$ python3 -q
>>> import numpy as np
>>> import numpy.linalg as la
>>> np.set_printoptions(precision=2, suppress=True, linewidth=200)
>>> data = np.array([[2, 2, 3, -2, 0, -2, 0],
...     [0, 2, 2, 3, -2, 0, -2],
...     [-2, 0, 2, 2, 3, -2, 0],
...     [0, -2, 0, 2, 2, 3, -2],
...     [-2, 0, -2, 0, 2, 2, 3],
...     [3, -2, 0, -2, 0, 2, 2],
...     [2, 3, -2, 0, -2, 0, 2]])
>>> u, v = data[0], data[6]
>>> u @ v
np.int64(4)
>>> p = (u @ v) / (u @ u) * u
>>> v - p
array([ 1.68,  2.68, -2.48,  0.32, -2.  ,  0.32,  2.  ])
>>> la.matrix_rank(np.outer(u, v))
np.int64(1)
>>> def softmax(z):
...     e = np.exp(z - z.max(axis=-1, keepdims=True))
...     return e / e.sum(axis=-1, keepdims=True)
... 
>>> softmax(data).sum(axis=1)
array([1., 1., 1., 1., 1., 1., 1.])
>>> np.round(softmax(data[3]), 2) + 0
array([0.03, 0.  , 0.03, 0.2 , 0.2 , 0.54, 0.  ])
>>> S = data @ data.T / np.sqrt(7)
>>> np.round(softmax(S)[3] @ data, 2) + 0
array([ 0., -2.,  0.,  2.,  2.,  3., -2.])
>>> x0 = np.array([1, 2, 2, 1, 0, 1, 0])
>>> a = np.maximum(data @ x0, 0)
>>> np.maximum(data @ x0, 0) - np.maximum(-data @ x0, 0)
array([ 8, 11,  2,  1, -4, -1,  4])
>>> np.tanh(data @ x0)
array([ 1.  ,  1.  ,  0.96,  0.76, -1.  , -0.76,  1.  ])
>>> np.flatnonzero(a > 1e-9)
array([0, 1, 2, 3, 6])
>>> np.fft.fft(data[0])
array([ 3.  +0.j  ,  4.83-5.57j, -0.59-1.34j,  1.27+4.99j,  1.27-4.99j, -0.59+1.34j,  4.83+5.57j])
>>> np.sort(np.abs(np.fft.fft(data[0]))), np.sort(la.svd(data, compute_uv=False))
(array([1.47, 1.47, 3.  , 5.15, 5.15, 7.37, 7.37]), array([1.47, 1.47, 3.  , 5.15, 5.15, 7.37, 7.37]))
>>> np.allclose(data @ data.T, data.T @ data)
True
>>> A2 = data[0, 0] * data[1:] - np.outer(data[1:, 0], data[0])
>>> A2
array([[  0,   4,   4,   6,  -4,   0,  -4],
       [  0,   4,  10,   0,   6,  -8,   0],
       [  0,  -4,   0,   4,   4,   6,  -4],
       [  0,   4,   2,  -4,   4,   0,   6],
       [  0, -10,  -9,   2,   0,  10,   4],
       [  0,   2, -10,   4,  -4,   4,   4]])
>>> np.flatnonzero(~A2.round(6).any(axis=1))
array([], dtype=int64)
>>> C = np.array([[5, 5, 8, 9, 1],
...     [8, 7, -6, 0, -2],
...     [-9, -2, 7, 0, 8],
...     [-1, 4, 0, 8, -9],
...     [4, -7, -8, 7, 0]])
>>> rng = np.random.default_rng(13)
>>> E = (rng.random((22, 5)) < 0.25) @ C
>>> E
array([[  4,  -7,  -8,   7,   0],
       [ -9,  -2,   7,   0,   8],
       [ -9,  -2,   7,   0,   8],
       [ -9,  -2,   7,   0,   8],
       [  5,   5,   8,   9,   1],
       [ 12,   0, -14,   7,  -2],
       [  5,   5,   8,   9,   1],
       [  4,   9,   8,  17,  -8],
       [  4,  -7,  -8,   7,   0],
       [  0,   0,   0,   0,   0],
       [  0,   0,   0,   0,   0],
       [ 12,   0, -14,   7,  -2],
       [ -1,   4,   0,   8,  -9],
       [ -5,  -9,  -1,   7,   8],
       [  0,   0,   0,   0,   0],
       [  9,  -2,   0,  16,   1],
       [  0,   0,   0,   0,   0],
       [  0,   0,   0,   0,   0],
       [  0,   0,   0,   0,   0],
       [  0,   0,   0,   0,   0],
       [ -1,   4,   0,   8,  -9],
       [  0,   0,   0,   0,   0]])
>>> softmax(E[21] + -3)
array([0.2, 0.2, 0.2, 0.2, 0.2])
>>> softmax(E).sum(axis=1)
array([1., 1., 1., 1., 1., 1., 1., 1., 1., 1., 1., 1., 1., 1., 1., 1., 1., 1., 1., 1., 1., 1.])
>>> softmax(10 * E[21])
array([0.2, 0.2, 0.2, 0.2, 0.2])
>>> S = E @ E.T / np.sqrt(5)
>>> softmax(S)[21] @ E
array([ 0.95, -0.18,  0.  ,  4.64,  0.23])
>>> softmax(S).round(6).argmax(axis=1)
array([ 5,  1,  1,  1,  7,  5,  7,  7,  5,  0,  0,  5,  7, 13,  0, 15,  0,  0,  0,  0,  7,  0])
>>> d = la.norm(E[:, None] - E[None], axis=-1)
>>> la.matrix_rank(d ** 2)
np.int64(7)
>>> G = np.cov(E, rowvar=False)
>>> la.eigvalsh(G)[::-1]
array([73.16, 43.73, 17.96,  8.36,  1.23])
>>> np.argwhere(np.triu(np.abs(np.corrcoef(E.T)) > 0.8, 1))
array([], shape=(0, 2), dtype=int64)
>>> t3 = np.stack([E, 5 * E, E[::-1]])
>>> t3.shape
(3, 22, 5)
>>> t3.sum(axis=0)
array([[ 24, -42, -48,  42,   0],
       [-55,  -8,  42,   8,  39],
       [-54, -12,  42,   0,  48],
       [-54, -12,  42,   0,  48],
       [ 30,  30,  48,  54,   6],
       [ 72,   0, -84,  42, -12],
       [ 39,  28,  48,  70,   7],
       [ 24,  54,  48, 102, -48],
       [ 19, -51, -49,  49,   8],
       [ -1,   4,   0,   8,  -9],
       [ 12,   0, -14,   7,  -2],
       [ 72,   0, -84,  42, -12],
       [ -6,  24,   0,  48, -54],
       [-26, -61, -14,  49,  48],
       [  4,   9,   8,  17,  -8],
       [ 59,  -7,   8, 105,   7],
       [ 12,   0, -14,   7,  -2],
       [  5,   5,   8,   9,   1],
       [ -9,  -2,   7,   0,   8],
       [ -9,  -2,   7,   0,   8],
       [-15,  22,   7,  48, -46],
       [  4,  -7,  -8,   7,   0]])
>>> la.norm(t3, axis=(1, 2))
array([ 59.4 , 296.98,  59.4 ])
>>> la.matrix_rank(t3)
array([5, 5, 5])
>>> la.matrix_rank(t3.reshape(3, -1))
np.int64(2)
>>> np.einsum("bij,cij->bc", t3, t3)
array([[ 3528, 17640,   418],
       [17640, 88200,  2090],
       [  418,  2090,  3528]])
>>> A2 = np.array([[-0.1], [-0.8], [0.5]])
>>> C = np.array([[-0.9, -1.2, 2.2]])
>>> F = A2 @ C
>>> F
array([[ 0.09,  0.12, -0.22],
       [ 0.72,  0.96, -1.76],
       [-0.45, -0.6 ,  1.1 ]])
>>> left, sig, Vh = la.svd(F)
>>> V = Vh[:(sig > 1e-8).sum()]
>>> x0 = F[1] + 5 * F[0] + rng.integers(2) * np.eye(3)[2]
>>> x0
array([ 1.17,  1.56, -2.86])
>>> V.T @ V
array([[ 0.11,  0.15, -0.28],
       [ 0.15,  0.2 , -0.37],
       [-0.28, -0.37,  0.68]])
>>> la.matrix_rank(np.vstack([F, x0]))
np.int64(1)
>>> np.round(la.norm(x0 - V.T @ V @ x0), 2)
np.float64(0.0)
>>> J = np.load("x.npy")
>>> J
array([[1.  , 0.5 , 0.25],
       [0.5 , 1.  , 0.5 ],
       [0.25, 0.5 , 1.  ]])
>>> q = J.astype(float).copy()
>>> for j in range(3):
...     q[:, j] -= q[:, :j] @ (q[:, :j].T @ q[:, j])
...     q[:, j] /= la.norm(q[:, j])
... 
>>> np.round(q.T @ J, 2) + 0
array([[1.15, 0.98, 0.65],
       [0.  , 0.73, 0.66],
       [0.  , 0.  , 0.67]])
>>> ev, V = la.eigh(J)
>>> x0 = np.array([-5, -5, 7])
>>> np.round(x0 @ J @ x0 / (x0 @ x0), 2), round(float(ev[0]), 2), round(float(ev[-1]), 2)
(np.float64(0.72), 0.41, 1.84)
>>> V * np.maximum(ev, 0) @ V.T
array([[1.  , 0.5 , 0.25],
       [0.5 , 1.  , 0.5 ],
       [0.25, 0.5 , 1.  ]])
>>> np.abs(J).sum(axis=1).max(), round(float(np.abs(ev).max()), 2)
(np.float64(2.0), 1.84)
>>> V * np.abs(ev) @ V.T
array([[1.  , 0.5 , 0.25],
       [0.5 , 1.  , 0.5 ],
       [0.25, 0.5 , 1.  ]])
>>> V * np.sqrt(ev) @ V.T
array([[0.96, 0.25, 0.1 ],
       [0.25, 0.94, 0.25],
       [0.1 , 0.25, 0.96]])
>>> J @ J
array([[1.31, 1.12, 0.75],
       [1.12, 1.5 , 1.12],
       [0.75, 1.12, 1.31]])
>>> np.trace(J)
np.float64(3.0)
>>> np.round(la.det(J), 2)
np.float64(0.56)
>>> la.matrix_power(J, 2)
array([[1.31, 1.12, 0.75],
       [1.12, 1.5 , 1.12],
       [0.75, 1.12, 1.31]])
>>> (J + J.T) / 2
array([[1.  , 0.5 , 0.25],
       [0.5 , 1.  , 0.5 ],
       [0.25, 0.5 , 1.  ]])
>>> np.allclose(J @ J.T, J.T @ J)
True
>>> A2 = J + rng.integers(-2, 3, (3, 1)) @ rng.integers(-2, 3, (1, 3))
>>> A2
array([[ 0.  , -1.5 ,  0.25],
       [ 0.5 ,  1.  ,  0.5 ],
       [ 1.25,  2.5 ,  1.  ]])
>>> la.matrix_rank(A2 - J, tol=1e-8)
np.int64(1)
>>> feats = np.array([[1.7, 0.8, 0.5],
...     [0.8, 0.2, 0.0],
...     [1.7, 0.0, -0.8],
...     [1.6, 0.0, -0.7],
...     [2.2, -1.4, 0.4],
...     [0.0, -1.4, 1.0],
...     [1.2, -0.4, -1.3],
...     [-0.4, 0.9, 0.8],
...     [-1.2, 0.1, -0.7],
...     [-0.4, 0.0, -0.9],
...     [1.1, 0.8, -1.1],
...     [-1.9, 0.2, -1.6],
...     [1.6, -1.3, 0.5],
...     [-0.2, 1.3, -0.9],
...     [0.5, 0.6, -0.8],
...     [-0.5, -0.9, 0.4],
...     [-0.4, -0.5, 0.2],
...     [0.7, 0.1, 0.3]])
>>> feats[:, 1] = -2 * feats[:, 0] + 0.05 * rng.normal(size=18)
>>> feats
array([[ 1.7 , -3.41,  0.5 ],
       [ 0.8 , -1.64,  0.  ],
       [ 1.7 , -3.45, -0.8 ],
       [ 1.6 , -3.1 , -0.7 ],
       [ 2.2 , -4.45,  0.4 ],
       [ 0.  ,  0.01,  1.  ],
       [ 1.2 , -2.44, -1.3 ],
       [-0.4 ,  0.84,  0.8 ],
       [-1.2 ,  2.42, -0.7 ],
       [-0.4 ,  0.81, -0.9 ],
       [ 1.1 , -2.2 , -1.1 ],
       [-1.9 ,  3.86, -1.6 ],
       [ 1.6 , -3.25,  0.5 ],
       [-0.2 ,  0.36, -0.9 ],
       [ 0.5 , -1.06, -0.8 ],
       [-0.5 ,  1.07,  0.4 ],
       [-0.4 ,  0.79,  0.2 ],
       [ 0.7 , -1.45,  0.3 ]])
>>> A2 = np.c_[feats[:, :2] @ np.array([[3, -1], [3, -3]]), np.array([0, -3, -3, 1, 2, -2, -2, 1, 1, -2, 0, -2, 0, -1, 3, -3, -1, 2])]
>>> A2
array([[-5.14,  8.54,  0.  ],
       [-2.53,  4.13, -3.  ],
       [-5.24,  8.64, -3.  ],
       [-4.5 ,  7.7 ,  1.  ],
       [-6.76, 11.16,  2.  ],
       [ 0.04, -0.04, -2.  ],
       [-3.71,  6.11, -2.  ],
       [ 1.33, -2.13,  1.  ],
       [ 3.65, -6.05,  1.  ],
       [ 1.22, -2.02, -2.  ],
       [-3.31,  5.51,  0.  ],
       [ 5.87, -9.67, -2.  ],
       [-4.94,  8.14,  0.  ],
       [ 0.49, -0.89, -1.  ],
       [-1.67,  2.67,  3.  ],
       [ 1.7 , -2.7 , -3.  ],
       [ 1.16, -1.96, -1.  ],
       [-2.26,  3.66,  2.  ]])
>>> np.round(la.norm(A2 - feats @ la.lstsq(feats, A2)[0], axis=0), 2) + 0
array([0.  , 0.  , 7.82])
>>> cen = feats - feats.mean(axis=0)
>>> V = la.svd(cen)[2][:2]
>>> A2 = cen - cen @ V.T @ V
>>> np.round(A2.std(axis=0), 2) + 0
array([0.02, 0.01, 0.  ])
>>> la.norm(A2, axis=1).round(6).argmax()
np.int64(3)
>>> round(la.norm(A2) / la.norm(cen), 2)
np.float64(0.01)
>>> (cen @ V.T).std(axis=0)
array([2.49, 0.75])
>>> A2 = np.array([[3, 1, 3], [3, 2, 0], [1, 0, 1]])
>>> X = np.triu(A2, 1)
>>> X
array([[0, 1, 3],
       [0, 0, 0],
       [0, 0, 0]])
>>> [int(la.matrix_rank(la.matrix_power(X, p))) for p in range(1, 4)]
[1, 0, 0]
>>> la.matrix_power(X - np.diag(np.diag(X)), 3)
array([[0, 0, 0],
       [0, 0, 0],
       [0, 0, 0]])
>>> np.sort(la.eigvals(X))
array([0., 0., 0.])
>>> M = np.array([[1, -1, 1, -1], [1, 0, 0, 0], [1, 1, 1, 1], [1, 2, 4, 8]])
>>> A2 = la.inv(M)
>>> round(float(la.cond(M)), 2)
17.32
>>> round(float(la.slogdet(M)[0]), 2)
1.0
>>> np.round(la.inv(A2), 2) + 0
array([[ 1., -1.,  1., -1.],
       [ 1.,  0.,  0.,  0.],
       [ 1.,  1.,  1.,  1.],
       [ 1.,  2.,  4.,  8.]])
>>> np.round(M @ A2, 2) + 0
array([[1., 0., 0., 0.],
       [0., 1., 0., 0.],
       [0., 0., 1., 0.],
       [0., 0., 0., 1.]])
>>> A2.round(2) + 0
array([[ 0.  ,  1.  ,  0.  ,  0.  ],
       [-0.33, -0.5 ,  1.  , -0.17],
       [ 0.5 , -1.  ,  0.5 ,  0.  ],
       [-0.17,  0.5 , -0.5 ,  0.17]])
>>> x0 = np.array([2, -2, -1, -1])
>>> rhs = M @ x0
>>> rhs
array([  4,   2,  -2, -14])
>>> la.solve(M, 2 * rhs)
array([ 4., -4., -2., -2.])
>>> u = np.array([0, 2])
>>> np.convolve(M[1], u)
array([0, 2, 0, 0, 0])
>>> idx = rng.permutation(4)
>>> idx
array([2, 3, 1, 0])
>>> A2 = M[idx][:, idx]
>>> np.diag(A2)
array([1, 8, 0, 1])
>>> A2
array([[ 1,  1,  1,  1],
       [ 4,  8,  2,  1],
       [ 0,  0,  0,  1],
       [ 1, -1, -1,  1]])
>>> np.sort(np.abs(la.eigvals(A2)))
array([0.85, 0.85, 2.  , 8.33])
>>> np.trace(A2)
np.int64(10)
>>> mat = np.array([[5.0, 1.0, 1.0, 1.0, 1.0, 1.0, 1.0, 1.0],
...     [1.0, 5.0, 1.0, 1.0, 1.0, 1.0, 1.0, 1.0],
...     [1.0, 1.0, 5.0, 1.0, 1.0, 1.0, 1.0, 1.0],
...     [1.0, 1.0, 1.0, 5.0, 1.0, 1.0, 1.0, 1.0],
...     [1.0, 1.0, 1.0, 1.0, 5.0, 1.0, 1.0, 1.0],
...     [1.0, 1.0, 1.0, 1.0, 1.0, 5.0, 1.0, 1.0],
...     [1.0, 1.0, 1.0, 1.0, 1.0, 1.0, 5.0, 1.0],
...     [1.0, 1.0, 1.0, 1.0, 1.0, 1.0, 1.0, 5.0]])
>>> x0 = np.array([-3, -2, -2, 3, 3, -1, -2, -3])
>>> a = np.maximum(mat @ x0, 0)
>>> np.tanh(mat @ x0)
array([-1., -1., -1.,  1.,  1., -1., -1., -1.])
>>> np.sort(np.abs(np.fft.fft(mat[0]))), np.sort(la.svd(mat, compute_uv=False))
(array([ 4.,  4.,  4.,  4.,  4.,  4.,  4., 12.]), array([ 4.,  4.,  4.,  4.,  4.,  4.,  4., 12.]))
>>> np.trace(mat)
np.float64(40.0)
>>> np.round(np.abs(la.eigvals(mat)).max(), 2)
np.float64(12.0)
>>> la.matrix_power(mat, 3)
array([[272., 208., 208., 208., 208., 208., 208., 208.],
       [208., 272., 208., 208., 208., 208., 208., 208.],
       [208., 208., 272., 208., 208., 208., 208., 208.],
       [208., 208., 208., 272., 208., 208., 208., 208.],
       [208., 208., 208., 208., 272., 208., 208., 208.],
       [208., 208., 208., 208., 208., 272., 208., 208.],
       [208., 208., 208., 208., 208., 208., 272., 208.],
       [208., 208., 208., 208., 208., 208., 208., 272.]])
>>> mat @ mat
array([[32., 16., 16., 16., 16., 16., 16., 16.],
       [16., 32., 16., 16., 16., 16., 16., 16.],
       [16., 16., 32., 16., 16., 16., 16., 16.],
       [16., 16., 16., 32., 16., 16., 16., 16.],
       [16., 16., 16., 16., 32., 16., 16., 16.],
       [16., 16., 16., 16., 16., 32., 16., 16.],
       [16., 16., 16., 16., 16., 16., 32., 16.],
       [16., 16., 16., 16., 16., 16., 16., 32.]])
>>> np.allclose(mat @ mat.T, mat.T @ mat)
True
